>>> import numpy as np
>>> np.set_printoptions(precision=3, suppress=True, linewidth=200)
>>> F = np.load("mat.npy")
>>> F
array([[ 5,  2,  5,  2,  5,  2],
       [-3, -5, -3, -5, -3, -5],
       [ 5, -1,  5, -1,  5, -1],
       [ 5,  2,  5,  2,  5,  2],
       [-3, -5, -3, -5, -3, -5],
       [ 5, -1,  5, -1,  5, -1]])
>>> out = F / np.sqrt((F ** 2).mean(axis=1, keepdims=True))
>>> np.linalg.norm(out, axis=1)
array([2.449, 2.449, 2.449, 2.449, 2.449, 2.449])
>>> np.linalg.matrix_rank(out) == np.linalg.matrix_rank(F)
np.True_
>>> out = np.array([[-1, 0, 0],
...     [2, 2, 1],
...     [-2, 1, 2],
...     [0, 0, -1],
...     [-1, -1, 2],
...     [2, -1, 1]])
>>> out.T @ F.T
array([[-12,  -8, -24, -12,  -8, -24],
       [  2,  -5,  -1,   2,  -5,  -1],
       [ 22, -17,  19,  22, -17,  19]])
>>> np.einsum("ik,kj->ij", F, out)
array([[-12,   2,  22],
       [ -8,  -5, -17],
       [-24,  -1,  19],
       [-12,   2,  22],
       [ -8,  -5, -17],
       [-24,  -1,  19]])
>>> np.einsum("ij->j", F)
array([14, -8, 14, -8, 14, -8])
>>> np.einsum("ik,kj->ji", F, out)
array([[-12,  -8, -24, -12,  -8, -24],
       [  2,  -5,  -1,   2,  -5,  -1],
       [ 22, -17,  19,  22, -17,  19]])
>>> np.linalg.matrix_rank(F @ out)
np.int64(2)
>>> np.vstack([F, out.T]).shape
(9, 6)
>>> Uu, sigma, vt = np.linalg.svd(F)
>>> vecs = vt[:(sigma > 1e-8).sum()]
>>> rng = np.random.default_rng(599153)
>>> x = F[2] + 3 * F[5] + rng.integers(2) * np.eye(6)[5]
>>> x
array([20., -4., 20., -4., 20., -3.])
>>> np.allclose(vecs.T @ vecs @ x, x)
False
>>> np.round(vecs.T @ vecs, 3) + 0
array([[0.333, 0.   , 0.333, 0.   , 0.333, 0.   ],
       [0.   , 0.333, 0.   , 0.333, 0.   , 0.333],
       [0.333, 0.   , 0.333, 0.   , 0.333, 0.   ],
       [0.   , 0.333, 0.   , 0.333, 0.   , 0.333],
       [0.333, 0.   , 0.333, 0.   , 0.333, 0.   ],
       [0.   , 0.333, 0.   , 0.333, 0.   , 0.333]])
>>> np.linalg.matrix_rank(np.vstack([F, x]))
np.int64(3)
